In [1]: import numpy as np

In [2]: import numpy.linalg as la

In [3]: np.set_printoptions(precision=3, suppress=True, linewidth=160, sign=" ")

In [4]: mat = np.loadtxt("arr.csv", delimiter=",")

In [5]: mat
Out[5]: 
array([[-0.932,  0.101,  0.289, -0.046,  0.187],
       [-0.042, -0.643, -0.232, -0.649,  0.333],
       [-0.085,  0.297, -0.709,  0.261,  0.578],
       [-0.339, -0.098, -0.599, -0.035, -0.718],
       [ 0.085,  0.692, -0.038, -0.713, -0.068]])

In [6]: vec = np.array([1, 3, -1, 2, 3])

In [7]: target = mat @ vec

In [8]: target
Out[8]: array([-0.449, -2.038,  3.77 , -2.26 ,  0.57 ])

In [9]: np.round(la.solve(mat.T, mat[4]), 3) + 0
Out[9]: array([ 0.,  0.,  0.,  0.,  1.])

In [10]: la.solve(mat, target[:-1])
ValueError: solve1: Input operand 1 has a mismatch in its core dimension 0, with gufunc signature (m,m),(m)->(m) (size 4 is different from 5)


In [11]: np.round(la.solve(mat, mat[:, 0]), 3) + 0
Out[11]: array([ 1.,  0.,  0.,  0.,  0.])

In [12]: la.solve(mat, -2 * target)
Out[12]: array([-2., -6.,  2., -4., -6.])

In [13]: la.solve(mat, target + mat[:, 3])
Out[13]: array([ 1.,  3., -1.,  3.,  3.])

In [14]: la.solve(mat, target)
Out[14]: array([ 1.,  3., -1.,  2.,  3.])

In [15]: vec = np.array([1, -1, 2, 2, 0])

In [16]: round(la.det(mat), 3)
Out[16]: np.float64(1.0)

In [17]: 5 - la.matrix_rank(mat - np.eye(5), tol=1e-8)
Out[17]: np.int64(1)

In [18]: [p for p in range(1, 25) if np.allclose(la.matrix_power(mat, p), np.eye(5))]
Out[18]: []

In [19]: np.sort(np.abs(np.degrees(np.angle(la.eigvals(mat)))))
Out[19]: array([   0.   ,  134.257,  134.257,  174.664,  174.664])

In [20]: round(la.norm(vec), 3), round(float(la.norm(mat @ vec)), 3)
Out[20]: (np.float64(3.162), 3.162)

In [21]: np.abs(la.eigvals(mat))
Out[21]: array([ 1.,  1.,  1.,  1.,  1.])

In [22]: np.round(la.eigvals(mat).sum().real, 3)
Out[22]: np.float64(-2.387)

In [23]: round(float(la.det(2 * mat)), 3), round(la.det(mat), 3)
Out[23]: (32.0, np.float64(1.0))

In [24]: np.round(la.det(mat[::-1]), 3)
Out[24]: np.float64(1.0)

In [25]: round(np.einsum("ii->", mat), 3)
Out[25]: np.float64(-2.387)

In [26]: rng = np.random.default_rng(209863)

In [27]: idx = rng.permutation(5)

In [28]: other = mat[:, idx] * rng.choice([-1, 1], 5)

In [29]: other
Out[29]: 
array([[-0.932, -0.101,  0.289, -0.046, -0.187],
       [-0.042,  0.643, -0.232, -0.649, -0.333],
       [-0.085, -0.297, -0.709,  0.261, -0.578],
       [-0.339,  0.098, -0.599, -0.035,  0.718],
       [ 0.085, -0.692, -0.038, -0.713,  0.068]])

In [30]: left, _, Vh = la.svd(mat.T @ other)

In [31]: np.round(la.lstsq(mat, other)[0], 3) + 0
Out[31]: 
array([[ 1.,  0.,  0.,  0.,  0.],
       [ 0., -1.,  0.,  0.,  0.],
       [ 0.,  0.,  1.,  0.,  0.],
       [ 0.,  0.,  0.,  1.,  0.],
       [ 0.,  0.,  0.,  0., -1.]])

In [32]: idx
Out[32]: array([ 0,  1,  2,  3,  4])

In [33]: np.round(left @ Vh, 3) + 0
Out[33]: 
array([[ 1.,  0.,  0.,  0.,  0.],
       [ 0., -1.,  0.,  0.,  0.],
       [ 0.,  0.,  1.,  0.,  0.],
       [ 0.,  0.,  0.,  1.,  0.],
       [ 0.,  0.,  0.,  0., -1.]])

In [34]: np.round(mat[:, 3] @ mat[:, 1], 3)
Out[34]: np.float64(-0.0)

In [35]: np.round(mat.T @ mat, 3) + 0
Out[35]: 
array([[ 1.,  0.,  0.,  0.,  0.],
       [ 0.,  1.,  0.,  0.,  0.],
       [ 0.,  0.,  1.,  0.,  0.],
       [ 0.,  0.,  0.,  1.,  0.],
       [ 0.,  0.,  0.,  0.,  1.]])

In [36]: la.pinv(mat)
Out[36]: 
array([[-0.932, -0.042, -0.085, -0.339,  0.085],
       [ 0.101, -0.643,  0.297, -0.098,  0.692],
       [ 0.289, -0.232, -0.709, -0.599, -0.038],
       [-0.046, -0.649,  0.261, -0.035, -0.713],
       [ 0.187,  0.333,  0.578, -0.718, -0.068]])

In [37]: la.svd(mat, compute_uv=False)
Out[37]: array([ 1.,  1.,  1.,  1.,  1.])

In [38]: K = np.load("sample7.npy")

In [39]: K
Out[39]: 
array([[ 2,  0,  1,  1, -1],
       [-4,  0, -2, -2,  2],
       [ 0,  0,  0,  0,  0],
       [-2,  0, -1, -1,  1]])

In [40]: left, sv, Vh = la.svd(K)

In [41]: sv.round(3) + 0
Out[41]: array([ 6.481,  0.   ,  0.   ,  0.   ])

In [42]: other = left[:, :1] @ np.diag(sv[:1]) @ Vh[:1]

In [43]: la.matrix_rank(K, rtol=0.05)
Out[43]: np.int64(1)

In [44]: round(float(la.norm(K - other, 2)), 3), np.round(sv[1], 3)
Out[44]: (0.0, np.float64(0.0))

In [45]: A = np.load("m.npy")

In [46]: A
Out[46]: 
array([[  8,   8,   7,  10,   8,   9],
       [  1,   1,   0,   3,   1,   2],
       [  5,   5,   4,   7,   5,   6],
       [  2,   2,   1,   4,   2,   3],
       [  8,   8,   7,  10,   8,   9],
       [  8,   8,   7,  10,   8,   9],
       [  5,   5,   4,   7,   5,   6]])

In [47]: # rank 2

In [48]: ang = np.radians(11)

In [49]: r_ = np.eye(6)

In [50]: r_[5, 5] = r_[4, 4] = np.cos(ang)

In [51]: r_[5, 4], r_[4, 5] = -np.sin(ang), np.sin(ang)

In [52]: r_
Out[52]: 
array([[ 1.   ,  0.   ,  0.   ,  0.   ,  0.   ,  0.   ],
       [ 0.   ,  1.   ,  0.   ,  0.   ,  0.   ,  0.   ],
       [ 0.   ,  0.   ,  1.   ,  0.   ,  0.   ,  0.   ],
       [ 0.   ,  0.   ,  0.   ,  1.   ,  0.   ,  0.   ],
       [ 0.   ,  0.   ,  0.   ,  0.   ,  0.982,  0.191],
       [ 0.   ,  0.   ,  0.   ,  0.   , -0.191,  0.982]])

In [53]: other = A @ r_.T

In [54]: np.round(la.svd(A, compute_uv=False), 3) + 0, np.round(la.svd(other, compute_uv=False), 3) + 0
Out[54]: 
(array([ 40.805,   2.63 ,   0.   ,   0.   ,   0.   ,   0.   ]),
 array([ 40.805,   2.63 ,   0.   ,   0.   ,   0.   ,   0.   ]))

In [55]: np.allclose(A @ A.T, other @ other.T)
Out[55]: True

In [56]: np.abs(other - A).max(axis=0)
Out[56]: array([ 0.   ,  0.   ,  0.   ,  0.   ,  1.57 ,  1.692])

In [57]: round(la.det(r_), 3), np.round(np.trace(r_), 3)
Out[57]: (np.float64(1.0), np.float64(5.963))
